$ ipython --no-banner

In [1]: import numpy as np

In [2]: import numpy.linalg as la

In [3]: np.set_printoptions(suppress=True, linewidth=200)

In [4]: def rnd(a):
   ...:     return np.round(a, 1) + 0
   ...: 

In [5]: X = np.array([[-1.1, -1.5, 0.8, -0.4, 1.0],
   ...:     [0.7, 0.2, -0.8, -1.9, 1.2],
   ...:     [0.0, -0.9, 1.0, 0.4, 1.1],
   ...:     [1.9, 1.0, 0.9, 0.8, 1.8]])

In [6]: X[:, 4] *= 5

In [7]: print(X)
[[-1.1 -1.5  0.8 -0.4  5. ]
 [ 0.7  0.2 -0.8 -1.9  6. ]
 [ 0.  -0.9  1.   0.4  5.5]
 [ 1.9  1.   0.9  0.8  9. ]]

In [8]: x0 = np.array([-1, 1, 1, 1, 2])

In [9]: X * x0
Out[9]: 
array([[ 1.1, -1.5,  0.8, -0.4, 10. ],
       [-0.7,  0.2, -0.8, -1.9, 12. ],
       [-0. , -0.9,  1. ,  0.4, 11. ],
       [-1.9,  1. ,  0.9,  0.8, 18. ]])

In [10]: (X * x0).sum(axis=1)
Out[10]: array([10. ,  8.8, 11.5, 18.8])

In [11]: X @ np.eye(5)[2]
Out[11]: array([ 0.8, -0.8,  1. ,  0.9])

In [12]: x0 @ X
---------------------------------------------------------------------------
ValueError                                Traceback (most recent call last)
Cell In[12], line 1
----> 1 x0 @ X

ValueError: matmul: Input operand 1 has a mismatch in its core dimension 0, with gufunc signature (n?,k),(k,m?)->(n?,m?) (size 4 is different from 5)

In [13]: (X @ x0).argmax()
Out[13]: np.int64(3)

In [14]: np.sign((X @ x0).round(6))
Out[14]: array([1., 1., 1., 1.])

In [15]: print(X @ x0)
[10.   8.8 11.5 18.8]

In [16]: la.cond(X) > 100
Out[16]: np.False_

In [17]: la.matrix_rank(X, rtol=0.1)
Out[17]: np.int64(3)

In [18]: print(X.sum(axis=1))
[ 2.8  4.2  6.  13.6]

In [19]: rnd(X.sum(axis=0))
Out[19]: array([ 1.5, -1.2,  1.9, -1.1, 25.5])

In [20]: rnd(la.svd(X, compute_uv=False))
Out[20]: array([13.2,  2.9,  2.5,  0.2])

In [21]: print(rnd(la.norm(X)))
13.8

In [22]: rnd(X - X[0])
Out[22]: 
array([[ 0. ,  0. ,  0. ,  0. ,  0. ],
       [ 1.8,  1.7, -1.6, -1.5,  1. ],
       [ 1.1,  0.6,  0.2,  0.8,  0.5],
       [ 3. ,  2.5,  0.1,  1.2,  4. ]])

In [23]: np.abs(X).max()
Out[23]: np.float64(9.0)

In [24]: rnd(np.diff(X, axis=0))
Out[24]: 
array([[ 1.8,  1.7, -1.6, -1.5,  1. ],
       [-0.7, -1.1,  1.8,  2.3, -0.5],
       [ 1.9,  1.9, -0.1,  0.4,  3.5]])

In [25]: np.unravel_index(np.abs(X).argmax(), X.shape)
Out[25]: (np.int64(3), np.int64(4))

In [26]: np.count_nonzero(X)
Out[26]: np.int64(19)

In [27]: rnd(X.mean(axis=0))
Out[27]: array([ 0.4, -0.3,  0.5, -0.3,  6.4])

In [28]: left, sigma, Vh = la.svd(X)

In [29]: print(np.argmax(sigma[:-1] / (sigma[1:] + 1e-6)) + 1)
3

In [30]: Y = left[:, :3] @ np.diag(sigma[:3]) @ Vh[:3]

In [31]: rnd(la.norm(X - Y) / la.norm(X))
Out[31]: np.float64(0.0)

In [32]: la.matrix_rank(X, rtol=0.05)
Out[32]: np.int64(3)

In [33]: Y = np.array([[-1, -3], [1, -1]])

In [34]: Z = np.kron(Y, X)

In [35]: Z.shape
Out[35]: (8, 10)

In [36]: arr = np.array([[0, 0, 2, 1, -1],
    ...:     [-1, 1, 1, 0, 1],
    ...:     [0, -2, 1, -2, 2],
    ...:     [-1, 2, 1, 2, 2],
    ...:     [2, 0, 1, -1, 2]])

In [37]: print(arr)
[[ 0  0  2  1 -1]
 [-1  1  1  0  1]
 [ 0 -2  1 -2  2]
 [-1  2  1  2  2]
 [ 2  0  1 -1  2]]

In [38]: rng = np.random.default_rng(847783)

In [39]: Y = arr + rng.integers(-2, 3, (5, 4)) @ rng.integers(-2, 3, (4, 5))

In [40]: Y
Out[40]: 
array([[  4,  -4,   4,  -1,   0],
       [ -4,   0,   3,   4,  -2],
       [ -5,   1,  -1,   0,  -1],
       [-10,   5,  -1,   0,  -7],
       [ -3,  -3,   7,  -1,  -6]])

In [41]: np.abs(Y - arr).sum(axis=1)
Out[41]: array([13, 13, 15, 25, 22])

In [42]: rnd(la.svd(Y - arr, compute_uv=False))
Out[42]: array([17.8,  9.8,  5.5,  1.3,  0. ])

In [43]: m1 = np.loadtxt("m.csv", delimiter=",")

In [44]: m1
Out[44]: 
array([[-7.3, 13.8, 15.1],
       [-4.5, 14.8, 13.9],
       [-4.9, 16.1, 13.7],
       [-4.6, 14.1, 16.2],
       [-4.5, 16.4, 14.4],
       [-5.8, 15.6, 15.2],
       [-5.8, 13.8, 15.8],
       [-4.8, 16.1, 15.8],
       [-4.9, 15.6, 15.2],
       [-4.8, 16.9, 15.8],
       [-4.1, 14.6, 15.7],
       [-4.9, 15.4, 14.2],
       [-4.2, 13.1, 14. ],
       [-8.1, 15.5, 13.3],
       [-2.8, 14.9, 15.1],
       [-5.3, 16.7, 15.9],
       [-4.3, 14.7, 15.5],
       [-5.5, 14.6, 15.6]])

In [45]: Xs = (m1 - m1.mean(axis=0)) / m1.std(axis=0)

In [46]: rnd(Xs.std(axis=0))
Out[46]: array([1., 1., 1.])

In [47]: b = la.lstsq(np.delete(Xs, 2, axis=1), Xs[:, 2])[0]

In [48]: rnd(b)
Out[48]: array([0.2, 0. ])

In [49]: print(np.abs(b).argmax())
0

In [50]: Xs = m1 - m1.mean(axis=0)

In [51]: V = la.svd(Xs)[2][:1]

In [52]: Y = Xs - Xs @ V.T @ V

In [53]: rnd(Y.std(axis=0))
Out[53]: array([0.3, 1. , 0.8])

In [54]: rnd(np.cov(Xs @ V.T, rowvar=False))
Out[54]: np.float64(1.5)

In [55]: Y = np.c_[m1[:, :1] @ np.array([[6]]), np.array([-2, 1, -2, 1, -1, -1, -1, -1, 1, 0, -1, 0, -1, 1, 1, 0, 2, 0])]

In [56]: rnd(Y)
Out[56]: 
array([[-43.8,  -2. ],
       [-27. ,   1. ],
       [-29.4,  -2. ],
       [-27.6,   1. ],
       [-27. ,  -1. ],
       [-34.8,  -1. ],
       [-34.8,  -1. ],
       [-28.8,  -1. ],
       [-29.4,   1. ],
       [-28.8,   0. ],
       [-24.6,  -1. ],
       [-29.4,   0. ],
       [-25.2,  -1. ],
       [-48.6,   1. ],
       [-16.8,   1. ],
       [-31.8,   0. ],
       [-25.8,   2. ],
       [-33. ,   0. ]])

In [57]: la.matrix_rank(np.c_[m1, Y])
Out[57]: np.int64(4)

In [58]: print(la.matrix_rank(Y))
2

In [59]: rnd(la.norm(la.qr(m1)[0].T @ Y, axis=0) ** 2 / ((Y ** 2).sum(axis=0) + 1e-12))
Out[59]: array([1. , 0.1])
